% python3 -q
>>> import numpy as np
>>> from numpy import linalg as LA
>>> np.set_printoptions(suppress=True, linewidth=120)
>>> rnd = lambda a: np.round(a, 2) + 0
>>> feats = np.load("m.npy")
>>> feats
array([[ 0,  5,  5,  0],
       [ 1, 10,  0,  4],
       [ 0,  0,  0,  0],
       [ 2,  8,  7,  5],
       [-5,  5,  0, -3],
       [ 2,  3,  2,  5],
       [ 0,  5,  5,  0],
       [ 2,  3,  2,  5],
       [ 0,  0,  0,  0],
       [ 1,  5, -5,  4],
       [ 2,  3,  2,  5],
       [ 1, 10,  0,  4],
       [ 1, 10,  0,  4],
       [ 0,  0,  0,  0],
       [-2, 13, -3,  6],
       [ 1,  5, -5,  4],
       [ 2,  3,  2,  5],
       [ 0,  0,  0,  0],
       [ 0,  5,  5,  0],
       [ 0,  5,  5,  0],
       [ 2,  3,  2,  5],
       [ 0,  0,  0,  0]])
>>> th = np.radians(81)
>>> Rm = np.eye(4)
>>> Rm[2, 2] = Rm[3, 3] = np.cos(th)
>>> Rm[2, 3], Rm[3, 2] = -np.sin(th), np.sin(th)
>>> rnd(Rm)
array([[ 1.  ,  0.  ,  0.  ,  0.  ],
       [ 0.  ,  1.  ,  0.  ,  0.  ],
       [ 0.  ,  0.  ,  0.16, -0.99],
       [ 0.  ,  0.  ,  0.99,  0.16]])
>>> Y = feats @ Rm.T
>>> rnd(LA.svd(feats, compute_uv=False)), rnd(LA.svd(Y, compute_uv=False))
(array([30.78, 14.79, 11.75,  3.12]), array([30.78, 14.79, 11.75,  3.12]))
>>> rnd(np.abs(Y - feats).max(axis=0))
array([ 0.  ,  0.  , 10.84,  8.31])
>>> np.allclose(LA.norm(feats, axis=1), LA.norm(Y, axis=1))
True
>>> labels = feats[:, 3] > np.median(feats[:, 3])
>>> u = feats[labels].mean(axis=0) - feats[~labels].mean(axis=0)
>>> labels.astype(int)
array([0, 0, 0, 1, 0, 1, 0, 1, 0, 0, 1, 0, 0, 0, 1, 0, 1, 0, 0, 0, 1, 0])
>>> rnd((((feats - feats.mean(axis=0)) @ u > 0) == labels).mean())
np.float64(0.86)
>>> np.argsort(-np.abs(u).round(6), kind="stable")
array([3, 0, 2, 1])
>>> P = feats @ LA.solve(feats.T @ feats, feats.T)
>>> rnd(LA.eigvalsh(P))
array([0., 0., 0., 0., 0., 0., 0., 0., 0., 0., 0., 0., 0., 0., 0., 0., 0., 0., 1., 1., 1., 1.])
>>> J = np.load("sample18.npy")
>>> J
array([[3., 0., 0., 0.],
       [0., 2., 0., 1.],
       [0., 1., 2., 3.],
       [0., 3., 0., 3.]])
>>> # 2 groups of indices that never mix
>>> evals, vecs = LA.eig(J)
>>> rnd(np.sort(LA.eigvals(LA.inv(J))))
array([0.23, 0.33, 0.5 , 1.43])
>>> rnd(np.sort(LA.eigvals(J @ J)))
array([ 0.49,  4.  ,  9.  , 18.51])
>>> rnd(np.prod(evals))
np.float64(18.0)
>>> J @ vecs[:, 0] - evals[0] * vecs[:, 0]
array([0., 0., 0., 0.])
>>> th = np.radians(72)
>>> Rm = np.eye(4)
>>> Rm[2, 2] = Rm[1, 1] = np.cos(th)
>>> Rm[2, 1], Rm[1, 2] = -np.sin(th), np.sin(th)
>>> rnd(Rm)
array([[ 1.  ,  0.  ,  0.  ,  0.  ],
       [ 0.  ,  0.31,  0.95,  0.  ],
       [ 0.  , -0.95,  0.31,  0.  ],
       [ 0.  ,  0.  ,  0.  ,  1.  ]])
>>> Y = J @ Rm.T
>>> np.allclose(J @ J.T, Y @ Y.T)
True
>>> np.allclose(LA.norm(J, axis=1), LA.norm(Y, axis=1))
True
>>> rnd(Y)
array([[ 3.  ,  0.  ,  0.  ,  0.  ],
       [ 0.  ,  0.62, -1.9 ,  1.  ],
       [ 0.  ,  2.21, -0.33,  3.  ],
       [ 0.  ,  0.93, -2.85,  3.  ]])
>>> rnd(np.abs(Y - J).max(axis=0))
array([0.  , 2.07, 2.85, 0.  ])
>>> rnd(LA.det(Rm)), rnd(np.trace(Rm))
(np.float64(1.0), np.float64(2.62))
>>> rng = np.random.default_rng(72023)
>>> Y = J + rng.integers(-2, 3, (4, 3)) @ rng.integers(-2, 3, (3, 4))
>>> Y
array([[-1.,  1., -5.,  5.],
       [ 5.,  2.,  3., -1.],
       [ 6.,  1.,  7., -1.],
       [-1.,  2.,  2.,  0.]])
>>> np.abs(Y - J).sum(axis=1)
array([15., 10., 15.,  7.])
>>> LA.matrix_rank(Y - J, tol=1e-8)
np.int64(3)
>>> Y - J
array([[-4.,  1., -5.,  5.],
       [ 5.,  0.,  3., -2.],
       [ 6.,  0.,  5., -4.],
       [-1., -1.,  2., -3.]])
>>> rnd(LA.svd(Y - J, compute_uv=False))
array([13.44,  4.04,  0.36,  0.  ])
